In [1]: import numpy as np

In [2]: import numpy.linalg as la

In [3]: np.set_printoptions(precision=2, suppress=True, linewidth=160)

In [4]: J = np.loadtxt("out5.csv", delimiter=",")

In [5]: print(J)
[[ 13.04  -4.23  -0.43   8.8 ]
 [ 11.04  -3.32  -1.02   7.72]
 [  6.73  -1.57  -1.9    5.16]
 [  6.29  -1.41  -1.94   4.87]
 [  3.5   -0.6   -1.9    2.91]
 [  2.25  -0.35  -1.59   1.9 ]
 [  1.58  -0.26  -1.29   1.32]
 [  0.74  -0.17  -0.73   0.57]
 [  0.06  -0.03  -0.06   0.03]
 [  0.06  -0.03  -0.06   0.03]
 [ -0.17   0.11   0.16  -0.06]
 [ -0.36   0.28   0.3   -0.08]
 [ -6.38  10.89  -6.68   4.51]
 [-13.7   22.52 -16.85   8.82]
 [-15.95  25.93 -19.93   9.98]]

In [6]: # null space of dimension 1

In [7]: D = la.norm(J[:, None] - J[None], axis=-1)

In [8]: D[:5, :5]
Out[8]: 
array([[ 0.  ,  2.52,  7.89,  8.44, 11.87],
       [ 2.52,  0.  ,  5.38,  5.93,  9.39],
       [ 7.89,  5.38,  0.  ,  0.56,  4.05],
       [ 8.44,  5.93,  0.56,  0.  ,  3.5 ],
       [11.87,  9.39,  4.05,  3.5 ,  0.  ]])

In [9]: np.unravel_index(D.round(6).argmax(), D.shape)
Out[9]: (np.int64(0), np.int64(14))

In [10]: D[11].round(6).argsort(kind="stable")[:4]
Out[10]: array([11, 10,  9,  8])

In [11]: D.mean(axis=1).argmax()
Out[11]: np.int64(14)

In [12]: F = np.load("a.npy")

In [13]: F.round(2) + 0
Out[13]: 
array([[ 0.  ,  0.03,  0.03,  0.  , -0.02,  0.03, -0.01, -0.01,  0.01,  0.03],
       [ 0.03,  0.2 ,  0.2 ,  0.03, -0.14,  0.2 , -0.08, -0.08,  0.08,  0.2 ],
       [ 0.03,  0.2 ,  0.2 ,  0.03, -0.14,  0.2 , -0.08, -0.08,  0.08,  0.2 ],
       [ 0.  ,  0.03,  0.03,  0.  , -0.02,  0.03, -0.01, -0.01,  0.01,  0.03],
       [-0.02, -0.14, -0.14, -0.02,  0.1 , -0.14,  0.06,  0.06, -0.06, -0.14],
       [ 0.03,  0.2 ,  0.2 ,  0.03, -0.14,  0.2 , -0.08, -0.08,  0.08,  0.2 ],
       [-0.01, -0.08, -0.08, -0.01,  0.06, -0.08,  0.04,  0.04, -0.04, -0.08],
       [-0.01, -0.08, -0.08, -0.01,  0.06, -0.08,  0.04,  0.04, -0.04, -0.08],
       [ 0.01,  0.08,  0.08,  0.01, -0.06,  0.08, -0.04, -0.04,  0.04,  0.08],
       [ 0.03,  0.2 ,  0.2 ,  0.03, -0.14,  0.2 , -0.08, -0.08,  0.08,  0.2 ]])

In [14]: Uu, sigma, vt = la.svd(F)

In [15]: sigma.round(2) + 0
Out[15]: array([1., 0., 0., 0., 0., 0., 0., 0., 0., 0.])

In [16]: M2 = Uu[:, :1] @ np.diag(sigma[:1]) @ vt[:1]

In [17]: print(np.round(la.norm(F - M2) / la.norm(F), 2))
0.0

In [18]: M2.round(2) + 0
Out[18]: 
array([[ 0.  ,  0.03,  0.03,  0.  , -0.02,  0.03, -0.01, -0.01,  0.01,  0.03],
       [ 0.03,  0.2 ,  0.2 ,  0.03, -0.14,  0.2 , -0.08, -0.08,  0.08,  0.2 ],
       [ 0.03,  0.2 ,  0.2 ,  0.03, -0.14,  0.2 , -0.08, -0.08,  0.08,  0.2 ],
       [ 0.  ,  0.03,  0.03,  0.  , -0.02,  0.03, -0.01, -0.01,  0.01,  0.03],
       [-0.02, -0.14, -0.14, -0.02,  0.1 , -0.14,  0.06,  0.06, -0.06, -0.14],
       [ 0.03,  0.2 ,  0.2 ,  0.03, -0.14,  0.2 , -0.08, -0.08,  0.08,  0.2 ],
       [-0.01, -0.08, -0.08, -0.01,  0.06, -0.08,  0.04,  0.04, -0.04, -0.08],
       [-0.01, -0.08, -0.08, -0.01,  0.06, -0.08,  0.04,  0.04, -0.04, -0.08],
       [ 0.01,  0.08,  0.08,  0.01, -0.06,  0.08, -0.04, -0.04,  0.04,  0.08],
       [ 0.03,  0.2 ,  0.2 ,  0.03, -0.14,  0.2 , -0.08, -0.08,  0.08,  0.2 ]])

In [19]: round(float(la.norm(F - M2, 2)), 2), round(sigma[1], 2)
Out[19]: (0.0, np.float64(0.0))

In [20]: w, V = la.eigh(F)

In [21]: vec = np.array([2, -1, 1, 2, -2, 0, -1, 0, -2, 2])

In [22]: round(float(np.abs(F).sum(axis=1).max()), 2), np.abs(w).max()
Out[22]: (1.23, np.float64(1.0))

In [23]: vec @ F @ vec
Out[23]: np.float64(2.5)

In [24]: np.round(V * np.maximum(w, 0) @ V.T, 2) + 0
Out[24]: 
array([[ 0.  ,  0.03,  0.03,  0.  , -0.02,  0.03, -0.01, -0.01,  0.01,  0.03],
       [ 0.03,  0.2 ,  0.2 ,  0.03, -0.14,  0.2 , -0.08, -0.08,  0.08,  0.2 ],
       [ 0.03,  0.2 ,  0.2 ,  0.03, -0.14,  0.2 , -0.08, -0.08,  0.08,  0.2 ],
       [ 0.  ,  0.03,  0.03,  0.  , -0.02,  0.03, -0.01, -0.01,  0.01,  0.03],
       [-0.02, -0.14, -0.14, -0.02,  0.1 , -0.14,  0.06,  0.06, -0.06, -0.14],
       [ 0.03,  0.2 ,  0.2 ,  0.03, -0.14,  0.2 , -0.08, -0.08,  0.08,  0.2 ],
       [-0.01, -0.08, -0.08, -0.01,  0.06, -0.08,  0.04,  0.04, -0.04, -0.08],
       [-0.01, -0.08, -0.08, -0.01,  0.06, -0.08,  0.04,  0.04, -0.04, -0.08],
       [ 0.01,  0.08,  0.08,  0.01, -0.06,  0.08, -0.04, -0.04,  0.04,  0.08],
       [ 0.03,  0.2 ,  0.2 ,  0.03, -0.14,  0.2 , -0.08, -0.08,  0.08,  0.2 ]])

In [25]: Uu, sigma, vt = la.svd(F)

In [26]: V = vt[:(sigma > 1e-8).sum()]

In [27]: rng = np.random.default_rng(700)

In [28]: vec = F[3] + 5 * F[4] + rng.integers(2) * np.eye(10)[3]

In [29]: vec
Out[29]: array([-0.1 , -0.67, -0.67, -0.1 ,  0.48, -0.67,  0.29,  0.29, -0.29, -0.67])

In [30]: np.round(V.T @ V, 2) + 0
Out[30]: 
array([[ 0.  ,  0.03,  0.03,  0.  , -0.02,  0.03, -0.01, -0.01,  0.01,  0.03],
       [ 0.03,  0.2 ,  0.2 ,  0.03, -0.14,  0.2 , -0.08, -0.08,  0.08,  0.2 ],
       [ 0.03,  0.2 ,  0.2 ,  0.03, -0.14,  0.2 , -0.08, -0.08,  0.08,  0.2 ],
       [ 0.  ,  0.03,  0.03,  0.  , -0.02,  0.03, -0.01, -0.01,  0.01,  0.03],
       [-0.02, -0.14, -0.14, -0.02,  0.1 , -0.14,  0.06,  0.06, -0.06, -0.14],
       [ 0.03,  0.2 ,  0.2 ,  0.03, -0.14,  0.2 , -0.08, -0.08,  0.08,  0.2 ],
       [-0.01, -0.08, -0.08, -0.01,  0.06, -0.08,  0.04,  0.04, -0.04, -0.08],
       [-0.01, -0.08, -0.08, -0.01,  0.06, -0.08,  0.04,  0.04, -0.04, -0.08],
       [ 0.01,  0.08,  0.08,  0.01, -0.06,  0.08, -0.04, -0.04,  0.04,  0.08],
       [ 0.03,  0.2 ,  0.2 ,  0.03, -0.14,  0.2 , -0.08, -0.08,  0.08,  0.2 ]])

In [31]: print(np.round(np.diag(V.T @ V), 2) + 0)
[0.   0.2  0.2  0.   0.1  0.2  0.04 0.04 0.04 0.2 ]

In [32]: np.round(la.norm(vec - V.T @ V @ vec), 2)
Out[32]: np.float64(0.0)
